$ python -q
>>> import numpy as np
>>> import numpy.linalg as la
>>> np.set_printoptions(precision=1, suppress=True, linewidth=100)
>>> rd = lambda a: np.round(a, 1) + 0
>>> F = np.loadtxt("run1.csv", delimiter=",")
>>> F
array([[ 2.,  3.,  2.,  1.],
       [ 0.,  0.,  2., -1.],
       [ 0.,  0.,  1., -3.],
       [ 0.,  0.,  0.,  2.]])
>>> la.lstsq(F[:-1].T, F[-1])[2]
np.int32(3)
>>> np.abs(np.diag(la.qr(F)[1])) > 1e-9
array([ True, False,  True,  True])
>>> np.allclose(F[:-1].T @ la.lstsq(F[:-1].T, F[-1])[0], F[-1])
True
>>> t = np.radians(15)
>>> R = np.eye(4)
>>> R[0, 0] = R[3, 3] = np.cos(t)
>>> R[0, 3], R[3, 0] = -np.sin(t), np.sin(t)
>>> rd(R)
array([[ 1. ,  0. ,  0. , -0.3],
       [ 0. ,  1. ,  0. ,  0. ],
       [ 0. ,  0. ,  1. ,  0. ],
       [ 0.3,  0. ,  0. ,  1. ]])
>>> M2 = F @ R.T
>>> rd(la.det(R)), rd(np.trace(R))
(np.float64(1.0), np.float64(3.9))
>>> np.allclose(la.norm(F, axis=1), la.norm(M2, axis=1))
True
>>> rd(la.svd(F, compute_uv=False)), rd(la.svd(M2, compute_uv=False))
(array([4.3, 4. , 1.4, 0. ]), array([4.3, 4. , 1.4, 0. ]))
>>> rd(np.abs(M2 - F).max(axis=0))
array([0.8, 0. , 0. , 0.5])
>>> A = np.load("block4.npy")
>>> print(A)
[[-5  2  0  0  0  0]
 [-5  2  0  0  0  0]
 [ 5 -4  0  0  0  0]
 [ 0  0 -5  2  0  0]
 [ 0  0 -5  2  0  0]
 [ 0  0  5 -4  0  0]
 [ 0  0  0  0 -5  2]
 [ 0  0  0  0 -5  2]
 [ 0  0  0  0  5 -4]]
>>> hat = A @ la.solve(A.T @ A, A.T)
>>> np.allclose(hat @ hat, hat)
True
>>> rd(hat)
array([[0.5, 0.5, 0. , 0. , 0. , 0. , 0. , 0. , 0. ],
       [0.5, 0.5, 0. , 0. , 0. , 0. , 0. , 0. , 0. ],
       [0. , 0. , 1. , 0. , 0. , 0. , 0. , 0. , 0. ],
       [0. , 0. , 0. , 0.5, 0.5, 0. , 0. , 0. , 0. ],
       [0. , 0. , 0. , 0.5, 0.5, 0. , 0. , 0. , 0. ],
       [0. , 0. , 0. , 0. , 0. , 1. , 0. , 0. , 0. ],
       [0. , 0. , 0. , 0. , 0. , 0. , 0.5, 0.5, 0. ],
       [0. , 0. , 0. , 0. , 0. , 0. , 0.5, 0.5, 0. ],
       [0. , 0. , 0. , 0. , 0. , 0. , 0. , 0. , 1. ]])
>>> np.diag(hat)
array([0.5, 0.5, 1. , 0.5, 0.5, 1. , 0.5, 0.5, 1. ])
>>> np.trace(hat)
np.float64(6.0)
>>> rd(la.norm(A, axis=1))
array([5.4, 5.4, 6.4, 5.4, 5.4, 6.4, 5.4, 5.4, 6.4])
>>> rd(la.norm(A, axis=0))
array([8.7, 4.9, 8.7, 4.9, 8.7, 4.9])
>>> rd(la.norm(A) ** 2 / la.norm(A, 2) ** 2)
np.float64(3.1)
>>> A[8] @ A[4]
np.int64(0)
>>> M2 = np.c_[A[:, :4] @ np.array([[0, 6, 6, 0], [4, 9, 7, 2], [5, 2, 1, 8], [6, 2, 7, 9]]), np.array([-1, -3, -2, -1, 1, 2, 1, 1, -3])]
>>> print(M2)
[[  8 -12 -16   4  -1]
 [  8 -12 -16   4  -3]
 [-16  -6   2  -8  -2]
 [-13  -6   9 -22  -1]
 [-13  -6   9 -22   1]
 [  1   2 -23   4   2]
 [  0   0   0   0   1]
 [  0   0   0   0   1]
 [  0   0   0   0  -3]]
>>> la.matrix_rank(np.c_[A, M2])
np.int64(7)
>>> print(la.matrix_rank(M2))
5
>>> print(rd(la.norm(la.qr(A)[0].T @ M2, axis=0) ** 2 / ((M2 ** 2).sum(axis=0) + 1e-12)))
[1.  1.  1.  1.  0.9]
>>> O, V = la.qr(A[:, :5])[0], la.qr(A[:, 5:])[0]
>>> sv = la.svd(O.T @ V, compute_uv=False)
>>> rd(np.degrees(np.arccos(sv.clip(0, 1))))
array([19.5])
>>> (sv > 0.9).sum()
np.int64(1)
>>> rd(la.norm(O @ O.T - V @ V.T, 2))
np.float64(1.0)
>>> x = np.array([2, 6, 5, 7, 3, 5])
>>> y = A @ x
>>> print(y)
[  2   2 -14 -11 -11  -3  -5  -5  -5]
>>> rd(la.solve(A.T @ A, A.T @ y))
array([2., 6., 5., 7., 3., 5.])
>>> rng = np.random.default_rng(344)
>>> y = y + 0.1 * rng.normal(size=9)
>>> print(rd(y))
[  1.9   2.  -14.1 -11.2 -11.   -2.9  -5.1  -4.9  -5. ]
>>> b, *_ = la.lstsq(A, y)
>>> rd(b)
array([2. , 6.1, 5. , 7. , 3. , 5. ])
>>> J = np.loadtxt("layer17.csv", delimiter=",")
>>> J
array([[ 1.,  3., -3.,  2.],
       [ 3.,  1.,  3., -3.],
       [-3.,  3.,  1.,  3.],
       [ 2., -3.,  3.,  1.]])
>>> x = np.array([2, 3, 2, 1])
>>> y = J @ x
>>> print(y)
[ 7. 12.  8.  2.]
>>> rd(la.solve(J, -2 * y))
array([-4., -6., -4., -2.])
>>> rd(la.solve(J, J[:, 1]))
array([0., 1., 0., 0.])
>>> rd(la.solve(J, y + J[:, 0]))
array([3., 3., 2., 1.])
>>> M2 = la.inv(J)
>>> rd(la.slogdet(J)[0])
np.float64(-1.0)
>>> rd(M2)
array([[ 0.2,  0.1, -0.1,  0.1],
       [ 0.1,  0.1,  0.1, -0.1],
       [-0.1,  0.1,  0.1,  0.1],
       [ 0.1, -0.1,  0.1,  0.2]])
>>> rd(la.cond(J))
np.float64(2.5)
>>> (np.abs(M2) > 1e-9).astype(int)
array([[1, 1, 1, 1],
       [1, 1, 1, 1],
       [1, 1, 1, 1],
       [1, 1, 1, 1]])
>>> rd(J @ M2)
array([[1., 0., 0., 0.],
       [0., 1., 0., 0.],
       [0., 0., 1., 0.],
       [0., 0., 0., 1.]])
>>> np.all(la.eigvalsh(J) > 0)
np.False_
>>> [round(float(la.det(J[:i, :i])), 2) + 0 for i in range(1, 5)]
[1.0, -8.0, -80.0, -408.0]
>>> evals, V = la.eig(J)
>>> rd(np.sort(la.eigvals(la.inv(J))))
array([-0.1,  0.2,  0.2,  0.3])
>>> print(rd(evals))
[-7.5  3.   4.5  4. ]
>>> data = np.load("dump.npy")
>>> data
array([[ 0,  0,  0, -8],
       [ 0,  0,  0,  0],
       [ 0,  0,  0, -8],
       [ 0,  0,  0, 14]])
>>> np.argsort(-la.norm(data, axis=0).round(6), kind="stable")[:3]
array([3, 0, 1])
>>> [round(float(x), 1) for x in la.svd(data, compute_uv=False)[:3]]
[18.0, 0.0, 0.0]
>>> K = np.load("sample3.npy")
>>> K
array([[3, 3, 3],
       [3, 6, 6],
       [3, 6, 9]])
>>> W = np.array([[7, 3, -3, -5, 8], [-9, -4, 1, -4, 4], [-1, -8, 6, -5, 8]])
>>> b = np.array([-9, -5, 5, 6, -3])
>>> hid = np.maximum(K @ W + b, 0)
>>> (hid > 0).mean(axis=0)
array([0., 0., 1., 0., 1.])
>>> (hid > 0).astype(int)
array([[0, 0, 1, 0, 1],
       [0, 0, 1, 0, 1],
       [0, 0, 1, 0, 1]])
>>> hid
array([[  0,   0,  17,   0,  57],
       [  0,   0,  38,   0,  93],
       [  0,   0,  56,   0, 117]])
>>> Z = np.array([[2, -3], [3, 0], [-1, -1], [3, 1], [0, -2]])
>>> W @ Z
array([[ 11, -39],
       [-43,  14],
       [-47, -24]])
>>> print(hid @ Z)
[[ -17 -131]
 [ -38 -224]
 [ -56 -290]]
>>> hat = np.triu(np.array([[3, 0, 0], [-3, 1, 0], [3, 1, 0]]), 1) + np.eye(3)
>>> M2 = hat @ K @ la.inv(hat)
>>> rd(np.poly(M2))
array([  1., -18.,  45., -27.])
>>> la.matrix_rank(M2)
np.int64(3)
>>> M2
array([[3., 3., 3.],
       [3., 6., 6.],
       [3., 6., 9.]])
>>> np.trace(M2), np.trace(K)
(np.float64(18.0), np.int64(18))
>>> x = np.ones(3)
>>> for _ in range(5):
...     x = K @ x
...     x /= la.norm(x)
...     print(round(x @ K @ x, 1))
... 
15.1
15.1
15.1
15.1
15.1
>>> rd(x)
array([0.3, 0.6, 0.7])
>>> rd(la.eigvalsh(K)[-1])
np.float64(15.1)
>>> feats = np.load("mat.npy")
>>> feats
array([[ -2,   1,  -3],
       [  3,  -3,   9],
       [ -1,   5, -15],
       [ -1,  -5,  15]])
>>> def softmax(z):
...     e = np.exp(z - z.max(axis=-1, keepdims=True))
...     return e / e.sum(axis=-1, keepdims=True)
... 
>>> rd(softmax(feats).sum(axis=1))
array([1., 1., 1., 1.])
>>> rd(softmax(feats[1] + -3))
array([0., 0., 1.])
>>> print(rd(softmax(feats[1])))
[0. 0. 1.]
>>> S = feats @ feats.T / np.sqrt(3)
>>> rd(softmax(S)[1] @ feats)
array([-1., -5., 15.])
>>> softmax(S).round(6).argmax(axis=1)
array([2, 3, 2, 3])
>>> Uu, sv, vt = la.svd(feats)
>>> print(rd(sv))
[24.5  3.6  0. ]
>>> np.argmax(sv[:-1] / (sv[1:] + 1e-6)) + 1
np.int64(2)
>>> M2 = Uu[:, :2] @ np.diag(sv[:2]) @ vt[:2]
>>> la.matrix_rank(M2)
np.int64(2)
>>> rd(la.norm(feats - M2, 2)), rd(sv[2])
(np.float64(0.0), np.float64(0.0))
>>> C2 = feats.T @ feats
>>> rd(la.eigvalsh(C2)[::-1])
array([602.1,  12.9,   0. ])
>>> np.diag(C2)
array([ 15,  60, 540])
>>> np.allclose(C2, C2.T)
True
>>> arr = np.loadtxt("a.csv", delimiter=",")
>>> arr
array([[ 8. ,  8.1,  2. ],
       [ 7.9,  8. ,  1.9],
       [ 8. ,  7.9,  2. ],
       [ 8.1,  8.2,  2. ],
       [ 8.1,  7.9,  2.1],
       [ 7.9,  8. ,  2. ],
       [ 8. ,  8. ,  2. ],
       [ 8. ,  7.9,  2. ],
       [ 8. ,  5.1,  7. ],
       [ 7.9,  5.1,  7. ],
       [ 8. ,  4.8,  7.1],
       [ 8.1,  5.1,  7.1],
       [ 8. ,  5. ,  7.1],
       [ 8. ,  5. ,  6.8],
       [ 7.8,  5. ,  7. ],
       [ 8.1,  5. ,  6.9],
       [ 0. ,  3. ,  2.2],
       [ 0.1,  2.9,  2. ],
       [-0.1,  3. ,  2. ],
       [ 0.1,  2.9,  1.9],
       [ 0. ,  3. ,  2.2],
       [-0.1,  3. ,  2.1],
       [ 0.2,  3.1,  2. ],
       [ 0.2,  2.8,  1.9]])
>>> Xc = arr - arr.mean(axis=0)
>>> V = la.svd(Xc)[2][:1]
>>> M2 = Xc - Xc @ V.T @ V
>>> rd(np.diag(V.T @ V))
array([0.8, 0.1, 0.1])
>>> la.norm(M2, axis=1).round(6).argmax()
np.int64(10)
>>> rd((Xc @ V.T).std(axis=0))
array([4.3])
>>> D = la.norm(arr[:, None] - arr[None], axis=-1)
>>> D.shape
(24, 24)
>>> la.matrix_rank(D ** 2)
np.int64(5)
>>> rd(D[1])
array([0.2, 0. , 0.2, 0.3, 0.3, 0.1, 0.1, 0.2, 5.9, 5.9, 6.1, 6. , 6. , 5.7, 5.9, 5.8, 9.4, 9.3,
       9.4, 9.3, 9.4, 9.4, 9.1, 9.3])
>>> np.unravel_index(D.round(6).argmax(), D.shape)
(np.int64(11), np.int64(18))
>>> rd(la.norm(arr, axis=1))
array([11.6, 11.4, 11.4, 11.7, 11.5, 11.4, 11.5, 11.4, 11.8, 11.7, 11.7, 11.9, 11.8, 11.6, 11.6,
       11.8,  3.7,  3.5,  3.6,  3.5,  3.7,  3.7,  3.7,  3.4])
>>> (D + 1e9 * np.eye(24)).round(6).argmin(axis=1)
array([ 6,  5,  7,  0,  2,  1,  0,  2,  9,  8, 12,  8,  8, 15,  9, 13, 20, 19, 21, 17, 16, 18, 17,
       19])
>>> u = np.array([1, 1, 1])
>>> M = u[np.abs(np.subtract.outer(np.arange(3), np.arange(3)))]
>>> M
array([[1, 1, 1],
       [1, 1, 1],
       [1, 1, 1]])
>>> r = la.matrix_rank(M)
>>> r
np.int64(1)
>>> ns = la.svd(M)[2][r:].T
>>> rd(M @ ns)
array([[0., 0.],
       [0., 0.],
       [0., 0.]])
>>> [int(la.matrix_rank(np.delete(M, i, axis=0))) for i in range(3)]
[1, 1, 1]
>>> ns.shape
(3, 2)
>>> [int(la.matrix_rank(M[:i])) for i in range(1, len(M) + 1)]
[1, 1, 1]
>>> print(rd(ns @ ns.T))
[[ 0.7 -0.3 -0.3]
 [-0.3  0.7 -0.3]
 [-0.3 -0.3  0.7]]
>>> np.allclose(M @ ns, 0)
True
>>> [int(la.matrix_rank(M[:, :j + 1])) for j in range(3)]
[1, 1, 1]
